$ python -q
>>> import numpy as np
>>> import numpy.linalg as la
>>> np.set_printoptions(precision=3, suppress=True, linewidth=140)
>>> rd = lambda a: np.round(a, 3) + 0
>>> J = np.vander(np.arange(4) - 2, 4, increasing=True)
>>> J
array([[ 1, -2,  4, -8],
       [ 1, -1,  1, -1],
       [ 1,  0,  0,  0],
       [ 1,  1,  1,  1]])
>>> q, Rm = la.qr(J)
>>> rd(np.abs(np.diag(Rm)))
array([2.   , 2.236, 2.   , 1.342])
>>> np.allclose(Rm.T @ Rm, J.T @ J)
True
>>> rd(q.T @ q)
array([[1., 0., 0., 0.],
       [0., 1., 0., 0.],
       [0., 0., 1., 0.],
       [0., 0., 0., 1.]])
>>> abs(Rm[0, 0]), rd(la.norm(J[:, 0]))
(np.float64(2.0), np.float64(2.0))
>>> rd(q)
array([[-0.5  , -0.671,  0.5  , -0.224],
       [-0.5  , -0.224, -0.5  ,  0.671],
       [-0.5  ,  0.224, -0.5  , -0.671],
       [-0.5  ,  0.671,  0.5  ,  0.224]])
>>> rd(Rm)
array([[-2.   ,  1.   , -3.   ,  4.   ],
       [ 0.   ,  2.236, -2.236,  6.261],
       [ 0.   ,  0.   ,  2.   , -3.   ],
       [ 0.   ,  0.   ,  0.   ,  1.342]])
>>> rd(q @ Rm)
array([[ 1., -2.,  4., -8.],
       [ 1., -1.,  1., -1.],
       [ 1.,  0.,  0.,  0.],
       [ 1.,  1.,  1.,  1.]])
>>> q.shape, Rm.shape
((4, 4), (4, 4))
>>> rd(la.det(2 * J)), rd(la.det(J))
(np.float64(192.0), np.float64(12.0))
>>> rd(np.poly(J))
array([ 1., -1.,  6., 22., 12.])
>>> rd(la.det(J.T))
np.float64(12.0)
>>> np.einsum("ii->", J)
np.int64(1)
>>> rd(la.norm(J) ** 2 / la.norm(J, 2) ** 2)
np.float64(1.068)
>>> rd(la.norm(J, axis=0))
array([2.   , 2.449, 4.243, 8.124])
>>> la.norm(J, axis=1).argmax()
np.int64(0)
>>> rd(la.norm(J[2], 1)), rd(la.norm(J[2], np.inf))
(np.float64(1.0), np.float64(1.0))
>>> rd(la.norm(J, 1)), rd(la.norm(J, np.inf))
(np.float64(10.0), np.float64(15.0))
>>> rd(la.norm(J, 2))
np.float64(9.38)
>>> rd(np.sort(np.abs(la.eigvals(J))))
array([0.712, 1.436, 3.426, 3.426])
>>> la.matrix_power(J, 2)
array([[ -5,  -8,  -6, -14],
       [  0,  -2,   2,  -8],
       [  1,  -2,   4,  -8],
       [  4,  -2,   6,  -8]])
>>> rd(np.abs(la.eigvals(J)).max())
np.float64(3.426)
>>> np.trace(J)
np.int64(1)
>>> (J - J.T) / 2
array([[ 0. , -1.5,  1.5, -4.5],
       [ 1.5,  0. ,  0.5, -1. ],
       [-1.5, -0.5,  0. , -0.5],
       [ 4.5,  1. ,  0.5,  0. ]])
>>> vec = np.array([-2, -1, -2, 1])
>>> target = J @ vec
>>> target
array([-16,  -4,  -2,  -4])
>>> rd(la.solve(J, -3 * target))
array([ 6.,  3.,  6., -3.])
>>> rd(la.solve(J, target))
array([-2., -1., -2.,  1.])
>>> r0 = np.array([0, 1, 0, 0, 2]) + 0.5
>>> feats = np.eye(5) - 2 * np.outer(r0, r0) / (r0 @ r0)
>>> rd(feats)
array([[ 0.946, -0.162, -0.054, -0.054, -0.27 ],
       [-0.162,  0.514, -0.162, -0.162, -0.811],
       [-0.054, -0.162,  0.946, -0.054, -0.27 ],
       [-0.054, -0.162, -0.054,  0.946, -0.27 ],
       [-0.27 , -0.811, -0.27 , -0.27 , -0.351]])
>>> blk = np.stack([feats, 4 * feats, feats[::-1]])
>>> rd(la.norm(blk, axis=(1, 2)))
array([2.236, 8.944, 2.236])
>>> rd(la.det(blk))
array([   -1., -1024.,    -1.])
>>> la.matrix_rank(blk)
array([5, 5, 5])
>>> (blk @ feats.T).shape
(3, 5, 5)
>>> r0 = np.array([-1, 3, 1, 0, 1, 3, 1, 1, 0, -3])
>>> rng = np.random.default_rng(688)
>>> mat = np.outer(rng.normal(size=31), r0) + 0.1 * rng.normal(size=(31, 10))
>>> rd(mat)
array([[-0.072,  0.08 ,  0.057,  0.024,  0.161,  0.06 ,  0.073, -0.064, -0.145,  0.028],
       [ 2.254, -6.96 , -2.376,  0.06 , -2.26 , -7.088, -2.426, -2.135,  0.086,  6.99 ],
       [ 0.278, -1.046, -0.415, -0.155, -0.389, -1.144, -0.297, -0.129, -0.018,  1.143],
       [ 1.061, -3.523, -1.114,  0.037, -1.167, -3.338, -0.934, -1.118,  0.089,  3.441],
       [ 2.381, -7.328, -2.208,  0.026, -2.408, -7.274, -2.444, -2.435,  0.025,  7.187],
       [ 0.659, -2.412, -0.833,  0.065, -0.668, -2.198, -0.556, -0.679,  0.046,  2.376],
       [-1.765,  5.161,  1.736,  0.086,  1.709,  5.267,  1.84 ,  1.905,  0.01 , -5.13 ],
       [-0.221,  0.272,  0.029,  0.009,  0.065,  0.635,  0.172,  0.153,  0.041, -0.388],
       [-0.791,  1.827,  0.539,  0.049,  0.788,  1.92 ,  0.638,  0.581,  0.007, -1.679],
       [-1.414,  4.334,  1.581,  0.004,  1.703,  4.73 ,  1.387,  1.396,  0.053, -4.711],
       [-0.893,  2.644,  0.74 , -0.001,  0.992,  2.852,  0.799,  0.926,  0.027, -2.786],
       [-0.379,  0.692,  0.288, -0.02 ,  0.084,  1.121,  0.374,  0.461, -0.069, -0.812],
       [-0.476,  1.43 ,  0.65 ,  0.119,  0.357,  1.382,  0.454,  0.473, -0.13 , -1.425],
       [-0.63 ,  1.593,  0.466,  0.095,  0.329,  1.619,  0.292,  0.453,  0.091, -1.598],
       [ 0.424, -0.863, -0.182,  0.024, -0.223, -0.892, -0.435, -0.477, -0.048,  0.939],
       [ 1.151, -3.112, -1.252,  0.181, -1.1  , -3.217, -1.077, -1.095,  0.095,  3.275],
       [-0.002,  0.013,  0.04 , -0.003,  0.213, -0.132, -0.099,  0.068,  0.038, -0.204],
       [ 0.092, -0.29 , -0.156,  0.17 , -0.038, -0.313,  0.062, -0.114,  0.023,  0.214],
       [-0.295,  0.354,  0.254, -0.067,  0.066,  0.086,  0.151, -0.013, -0.019, -0.284],
       [-1.904,  5.599,  2.049,  0.106,  1.887,  5.764,  1.98 ,  2.009, -0.045, -5.792],
       [-1.53 ,  4.512,  1.587,  0.067,  1.616,  4.641,  1.48 ,  1.525, -0.036, -4.572],
       [ 0.398, -1.453, -0.663,  0.084, -0.454, -1.419, -0.507, -0.276, -0.092,  1.348],
       [ 0.898, -2.45 , -0.777, -0.065, -0.991, -2.442, -0.775, -0.984,  0.032,  2.506],
       [-1.069,  3.548,  1.134, -0.008,  1.112,  3.407,  1.217,  1.119,  0.025, -3.38 ],
       [ 0.669, -2.056, -0.487,  0.162, -0.875, -2.087, -0.637, -0.528,  0.033,  2.093],
       [ 0.665, -1.797, -0.563,  0.011, -0.595, -1.657, -0.584, -0.588, -0.162,  1.625],
       [-0.698,  2.546,  0.801, -0.001,  0.871,  2.441,  0.704,  0.741,  0.105, -2.582],
       [-0.402,  0.956,  0.218,  0.166,  0.335,  0.859,  0.353,  0.383,  0.098, -0.901],
       [ 1.326, -3.454, -1.172, -0.143, -0.998, -3.397, -1.196, -1.119,  0.017,  3.495],
       [ 0.485, -1.781, -0.536,  0.046, -0.643, -1.777, -0.554, -0.435, -0.049,  1.681],
       [-0.803,  2.6  ,  1.157,  0.14 ,  0.926,  2.697,  0.834,  0.807,  0.104, -2.86 ]])
>>> Xs = mat - mat.mean(axis=0)
>>> evecs = la.svd(Xs)[2][:1]
>>> Y = Xs - Xs @ evecs.T @ evecs
>>> rd(np.diag(evecs.T @ evecs))
array([0.031, 0.278, 0.032, 0.   , 0.032, 0.285, 0.031, 0.03 , 0.   , 0.283])
>>> rd((Xs @ evecs.T).std(axis=0))
array([5.921])
>>> la.norm(Y, axis=1).round(6).argmax()
np.int64(11)
